% ipython --no-banner

In [1]: import numpy as np

In [2]: from numpy import linalg as LA

In [3]: np.set_printoptions(precision=1, suppress=True, linewidth=160)

In [4]: rd = lambda a: np.round(a, 1) + 0

In [5]: q, _ = LA.qr(np.array([[0.8], [0.2]]))

In [6]: data = q @ q.T

In [7]: print(rd(data))
[[0.9 0.2]
 [0.2 0.1]]

In [8]: print(np.allclose(data[:-1].T @ LA.lstsq(data[:-1].T, data[-1])[0], data[-1]))
True

In [9]: print(LA.lstsq(data[:-1].T, data[-1])[2])
1

In [10]: print(rd(np.trace(LA.pinv(data) @ data)))
1.0

In [11]: print(np.unique(data.round(6), axis=0).shape)
(2, 2)

In [12]: P = np.triu(np.array([[-3, 2], [1, 0]]), 1) + np.eye(2)

In [13]: out = P @ data @ LA.inv(P)

In [14]: print(rd(P @ data - data @ P))
[[ 0.5 -1.8]
 [ 0.  -0.5]]

In [15]: print(rd(LA.det(out)))
0.0

In [16]: print(LA.matrix_rank(out))
1

In [17]: print(rd(np.poly(out)))
[ 1. -1.  0.]

In [18]: print(rd(np.trace(out)), rd(np.trace(data)))
1.0 1.0

In [19]: F = np.loadtxt("layer19.csv", delimiter=",")

In [20]: print(F)
[[0. 0. 0. 1.]
 [0. 0. 1. 0.]
 [0. 1. 0. 1.]
 [1. 0. 1. 0.]]

In [21]: out = data / np.sqrt((data ** 2).mean(axis=1, keepdims=True))

In [22]: print(rd(LA.norm(out, axis=1)))
[1.4 1.4]

In [23]: print(LA.matrix_rank(out) == LA.matrix_rank(data))
True

In [24]: print(rd(data - data.mean(axis=1, keepdims=True)))
[[ 0.4 -0.4]
 [ 0.1 -0.1]]

In [25]: print(LA.matrix_rank(data - data.mean(axis=1, keepdims=True)))
1

In [26]: print(rd(LA.eigvalsh(F).min()))
-1.6

In [27]: print(np.all(LA.eigvalsh(F) > 0))
False

In [28]: f = np.array([-2, 0, 2, 0])

In [29]: E = f[np.abs(np.subtract.outer(np.arange(4), np.arange(4)))]

In [30]: print(E)
[[-2  0  2  0]
 [ 0 -2  0  2]
 [ 2  0 -2  0]
 [ 0  2  0 -2]]

In [31]: W = np.array([[4, -3, -2, -4, -1],
    ...:     [0, 2, 4, -1, 3],
    ...:     [1, -5, 3, -1, -4],
    ...:     [0, 4, -3, 1, 4]])

In [32]: b = np.array([3, 1, -2, -3, 3])

In [33]: hid = np.maximum(E @ W + b, 0)

In [34]: print(LA.matrix_rank(hid))
4

In [35]: cent = np.array([[0, -1, 2], [-1, -2, 0], [2, -1, 1], [-1, -1, 3], [2, 2, 0]])

In [36]: print((hid @ cent).round(6).argmax(axis=1))
[2 2 2 0]

In [37]: K = np.load("a.npy")

In [38]: print(K)
[[-1  3 -4 -6  1]
 [ 4  6 -5 -3 -4]
 [-4  0 -2 -6  4]
 [-2  0 -1 -3  2]
 [-1  3 -4 -6  1]]

In [39]: Uu, s, Vt = LA.svd(K)

In [40]: V = Vt[:(s > 1e-8).sum()]

In [41]: rng = np.random.default_rng(41)

In [42]: x0 = K[1] + 3 * K[2] + rng.integers(2) * np.eye(5)[4]

In [43]: print(x0)
[ -8.   6. -11. -21.   9.]

In [44]: print(np.allclose(V.T @ V @ x0, x0))
False

In [45]: print(rd(LA.norm(x0 - V.T @ V @ x0)))
0.8

In [46]: print(rd(V.T @ V))
[[ 0.4  0.2 -0.1  0.2 -0.4]
 [ 0.2  0.4 -0.3 -0.2 -0.2]
 [-0.1 -0.3  0.3  0.3  0.1]
 [ 0.2 -0.2  0.3  0.6 -0.2]
 [-0.4 -0.2  0.1 -0.2  0.4]]

In [47]: print(np.einsum("ii->", K))
1

In [48]: print(rd(LA.eigvals(K)))
[ 6. -5.  0.  0.  0.]

In [49]: print(rd(LA.det(K[::-1])))
0.0

In [50]: print(rd(LA.det(2 * K)), rd(LA.det(K)))
0.0 0.0

In [51]: x0 = np.array([-1, 3, 0, 3, -3])

In [52]: print((K * x0).sum(axis=1))
[-11  17 -26 -13 -11]

In [53]: print(K * x0)
[[  1   9   0 -18  -3]
 [ -4  18   0  -9  12]
 [  4   0   0 -18 -12]
 [  2   0   0  -9  -6]
 [  1   9   0 -18  -3]]

In [54]: print(K @ (2 * x0))
[-22  34 -52 -26 -22]

In [55]: f, g = K[2], K[1]

In [56]: print(f @ f)
72

In [57]: p = (f @ g) / (f @ f) * f

In [58]: print(LA.matrix_rank(np.outer(f, g)))
1

In [59]: Uu, s, Vt = LA.svd(K)

In [60]: print(np.argmax(s[:-1] / (s[1:] + 1e-6)) + 1)
2

In [61]: print(rd(s))
[14.7 10.1  0.   0.   0. ]

In [62]: out = Uu[:, :2] @ np.diag(s[:2]) @ Vt[:2]

In [63]: print(rd(out))
[[-1.  3. -4. -6.  1.]
 [ 4.  6. -5. -3. -4.]
 [-4.  0. -2. -6.  4.]
 [-2.  0. -1. -3.  2.]
 [-1.  3. -4. -6.  1.]]

In [64]: print(rd(LA.norm(K - out) / LA.norm(K)))
0.0

In [65]: arr = np.array([[1, -3, 9, -27],
    ...:     [1, -2, 4, -8],
    ...:     [1, -1, 1, -1],
    ...:     [1, 0, 0, 0],
    ...:     [1, 1, 1, 1]])

In [66]: print(arr)
[[  1  -3   9 -27]
 [  1  -2   4  -8]
 [  1  -1   1  -1]
 [  1   0   0   0]
 [  1   1   1   1]]

In [67]: out = arr[0, 0] * arr[1:] - np.outer(arr[1:, 0], arr[0])

In [68]: print(out)
[[ 0  1 -5 19]
 [ 0  2 -8 26]
 [ 0  3 -9 27]
 [ 0  4 -8 28]]

In [69]: print(np.flatnonzero(~out.round(6).any(axis=1)))
[]

In [70]: def softmax(z):
    ...:     e = np.exp(z - z.max(axis=-1, keepdims=True))
    ...:     return e / e.sum(axis=-1, keepdims=True)
    ...: 

In [71]: print(rd(softmax(10 * out[2])))
[0. 0. 0. 1.]

In [72]: print(rd(softmax(out[2] + 4)))
[0. 0. 0. 1.]

In [73]: scores = out @ out.T / np.sqrt(4)

In [74]: print(rd(softmax(scores)[2] @ out))
[ 0.  4. -8. 28.]

In [75]: print(rd(softmax(scores + np.triu(np.full(scores.shape, -np.inf), 1))))
[[1. 0. 0. 0.]
 [0. 1. 0. 0.]
 [0. 0. 1. 0.]
 [0. 0. 0. 1.]]

In [76]: X = np.loadtxt("block15.csv", delimiter=",")

In [77]: print(rd(X))
[[ 15.8   3.1  -7.9  -8.9]
 [ 13.3   2.2  -4.3 -14.1]
 [-16.3  -3.8  10.9   1.3]
 [ 12.7   2.   -3.6 -14.9]
 [ -2.8   0.7  -4.8  19.2]
 [  8.    0.6   0.8 -18.3]
 [ -1.6   1.   -5.6  19.1]
 [-13.4  -3.8  12.1  -7.8]
 [-16.4  -3.8  10.6   2.2]
 [ 16.4   3.7 -10.3  -3.4]
 [-15.3  -3.9  11.8  -3.1]
 [-12.3  -3.6  12.   -9.6]]

In [78]: cov = np.cov(X, rowvar=False)

In [79]: print(cov.shape)
(4, 4)

In [80]: print(np.argwhere(np.triu(np.abs(np.corrcoef(X.T)) > 0.8, 1)))
[[0 1]
 [0 2]
 [1 2]]

In [81]: print(rd(np.corrcoef(X[:, 3], X[:, 0])[0, 1]))
-0.3

In [82]: print(rd(np.polyfit(X[:, 3], X[:, 0], 1)))
[-0.4 -2.2]

In [83]: print(rd(cov))
[[ 183.6   39.9 -107.8  -57.3]
 [  39.9    9.3  -26.7   -3.3]
 [-107.8  -26.7   79.5  -12.2]
 [ -57.3   -3.3  -12.2  148. ]]

In [84]: print(np.argsort(-X.std(axis=0).round(6), kind="stable"))
[0 3 2 1]

In [85]: print(rd(LA.eigvalsh(cov)[::-1]))
[275.  145.3   0.    0. ]

In [86]: print(rd(X.std(axis=0)))
[13.   2.9  8.5 11.6]

In [87]: print(rd(np.median(X, axis=0)))
[-2.2  0.7 -1.4 -5.6]

In [88]: Uu, s, Vt = LA.svd(X)

In [89]: V = Vt[:(s > 1e-8).sum()]

In [90]: x0 = X[8] + 5 * X[4] + rng.integers(2) * np.eye(4)[1]

In [91]: print(rd(x0))
[-30.5   0.6 -13.3  98.2]

In [92]: print(LA.matrix_rank(np.vstack([X, x0])))
3

In [93]: print(rd(np.diag(V.T @ V)))
[0.7 0.  0.4 0.9]

In [94]: print(np.allclose(V.T @ V @ x0, x0))
False

In [95]: x0 = np.array([0, -1])

In [96]: print(rd(LA.eigvalsh(2 * data - np.eye(2))))
[-1.  1.]

In [97]: print(rd(np.trace(data)))
1.0

In [98]: out = np.array([[1], [-1], [-5]])

In [99]: cent = np.array([[-2, -5, -5, -4, 2]])

In [100]: W0 = out @ cent

In [101]: print(W0)
[[ -2  -5  -5  -4   2]
 [  2   5   5   4  -2]
 [ 10  25  25  20 -10]]

In [102]: Uu, s, Vt = LA.svd(W0)

In [103]: V = Vt[:(s > 1e-8).sum()]

In [104]: x0 = W0[0] + 5 * W0[2] + rng.integers(2) * np.eye(5)[0]

In [105]: print(x0)
[ 49. 120. 120.  96. -48.]

In [106]: print(LA.matrix_rank(np.vstack([W0, x0])))
2

In [107]: print(rd(np.diag(V.T @ V)))
[0.1 0.3 0.3 0.2 0.1]

In [108]: out = W0[0, 0] * W0[1:] - np.outer(W0[1:, 0], W0[0])

In [109]: print(out)
[[0 0 0 0 0]
 [0 0 0 0 0]]

In [110]: print(np.flatnonzero(~out.round(6).any(axis=1)))
[0 1]

In [111]: print(LA.matrix_rank(out), LA.matrix_rank(W0))
0 1

In [112]: Uu, s, Vt = LA.svd(W0, full_matrices=False)

In [113]: print((s > 1e-8).sum())
1

In [114]: print(np.abs(Uu[:, 0]).round(6).argmax())
2

In [115]: print(Uu.shape, s.shape, Vt.shape)
(3, 3) (3,) (3, 5)

In [116]: print(np.allclose(Uu * s @ Vt, W0))
True

In [117]: print(rd(Uu.T @ Uu))
[[1. 0. 0.]
 [0. 1. 0.]
 [0. 0. 1.]]

In [118]: print(rd(Uu.T @ W0 @ Vt.T))
[[44.7  0.   0. ]
 [ 0.   0.   0. ]
 [ 0.   0.   0. ]]

In [119]: Uu, s, Vt = LA.svd(W0)

In [120]: print(rd(s))
[44.7  0.   0. ]

In [121]: out = Uu[:, :1] @ np.diag(s[:1]) @ Vt[:1]

In [122]: print(LA.matrix_rank(W0, rtol=0.05))
1

In [123]: print(LA.matrix_rank(out))
1

In [124]: W = np.array([[1, 1, -1, 2, -2],
     ...:     [1, 1, -1, -1, 0],
     ...:     [-2, -1, 0, 0, -2],
     ...:     [-2, 1, -2, 1, 2],
     ...:     [0, 1, -1, 0, 1]])

In [125]: b = np.array([1, 3, 3, -3, 0])

In [126]: hid = np.maximum(W0 @ W + b, 0)

In [127]: print(rd((hid > 0).mean(axis=0)))
[0.3 0.7 0.3 0.3 0.3]

In [128]: cent = np.array([[2, 3, 0], [2, 3, 1], [2, 3, 1], [0, 0, 0], [0, 1, 2]])

In [129]: print((hid @ cent).round(6).argmax(axis=1))
[1 1 1]

In [130]: print(W @ cent)
[[  2   1  -4]
 [  2   3   0]
 [ -6 -11  -5]
 [ -6  -7   3]
 [  0   1   2]]

In [131]: feats = np.loadtxt("x.csv", delimiter=",")

In [132]: print(feats)
[[ -5.4  -4.4  -3.2  -0.5]
 [ -5.9  -5.4  -4.2  -1.2]
 [  0.5  -0.6  -0.5  -0.4]
 [  2.4   2.1   1.8   0.6]
 [ -9.9  -9.   -6.1  -1.4]
 [ 13.8  12.1   9.    1.8]
 [  9.3   8.3   5.6   1.1]
 [  8.1   6.5   4.9   1.1]
 [ -0.4  -0.7  -0.3   0.2]
 [  3.7   2.8   1.7   0.3]
 [-11.4  -9.9  -6.3  -1.7]
 [  2.6   1.9   1.1   0.3]
 [ -0.8   0.5  -0.3  -0.8]
 [ -4.4  -4.   -3.   -0.8]
 [ -3.8  -3.5  -2.4  -0.5]
 [ -7.8  -6.8  -4.9  -0.3]
 [  1.6   1.1   1.    0.2]
 [-15.1 -12.7  -9.4  -1.9]
 [-10.9  -9.   -6.7  -1.2]
 [  6.    5.8   3.7   0.9]
 [ -6.3  -6.2  -3.9  -0.8]
 [ 11.   10.2   7.5   1.3]]

In [133]: d = LA.norm(feats[:, None] - feats[None], axis=-1)

In [134]: print(d.shape)
(22, 22)

In [135]: print(rd(LA.norm(feats, axis=1)))
[ 7.7  9.1  1.   3.7 14.8 20.5 13.7 11.5  0.9  5.  16.4  3.4  1.3  6.7  5.7 11.5  2.2 21.9 15.7  9.2  9.7 16.8]

In [136]: out = np.c_[feats[:, :3] @ np.array([[-6, -2, 6], [1, 9, -7], [-4, -8, 7]]), np.array([-1, 0, 4, 0, -2, 4, 0, 3, -3, -1, 4, -5, -3, -1, 2, 3, 5, -1, -4, 2, 3, 4])]

In [137]: print(rd(out))
[[  40.8   -3.2  -24.    -1. ]
 [  46.8   -3.2  -27.     0. ]
 [  -1.6   -2.4    3.7    4. ]
 [ -19.5   -0.3   12.3    0. ]
 [  74.8  -12.4  -39.1   -2. ]
 [-106.7    9.3   61.1    4. ]
 [ -69.9   11.3   36.9    0. ]
 [ -61.7    3.1   37.4    3. ]
 [   2.9   -3.1    0.4   -3. ]
 [ -26.2    4.2   14.5   -1. ]
 [  83.7  -15.9  -43.2    4. ]
 [ -18.1    3.1   10.    -5. ]
 [   6.5    8.5  -10.4   -3. ]
 [  34.4   -3.2  -19.4   -1. ]
 [  28.9   -4.7  -15.1    2. ]
 [  59.6   -6.4  -33.5    3. ]
 [ -12.5   -1.3    8.9    5. ]
 [ 115.5   -8.9  -67.5   -1. ]
 [  83.2   -5.6  -49.3   -4. ]
 [ -45.    10.6   21.3    2. ]
 [  47.2  -12.   -21.7    3. ]
 [ -85.8    9.8   47.1    4. ]]

In [138]: print(LA.matrix_rank(np.c_[feats, out]))
5

In [139]: print(LA.matrix_rank(feats, rtol=0.1))
1

In [140]: print(LA.cond(feats) > 100)
False

In [141]: print([round(float(x), 1) for x in LA.svd(arr, compute_uv=False)[:3]])
[30.1, 2.5, 1.6]

In [142]: print(LA.cond(arr) > 100)
False

In [143]: print(rd(LA.norm(arr, 2) / LA.norm(arr)))
1.0

In [144]: print(rd(np.abs(LA.svd(arr)[2][-1])))
[0.7 0.  0.7 0.2]
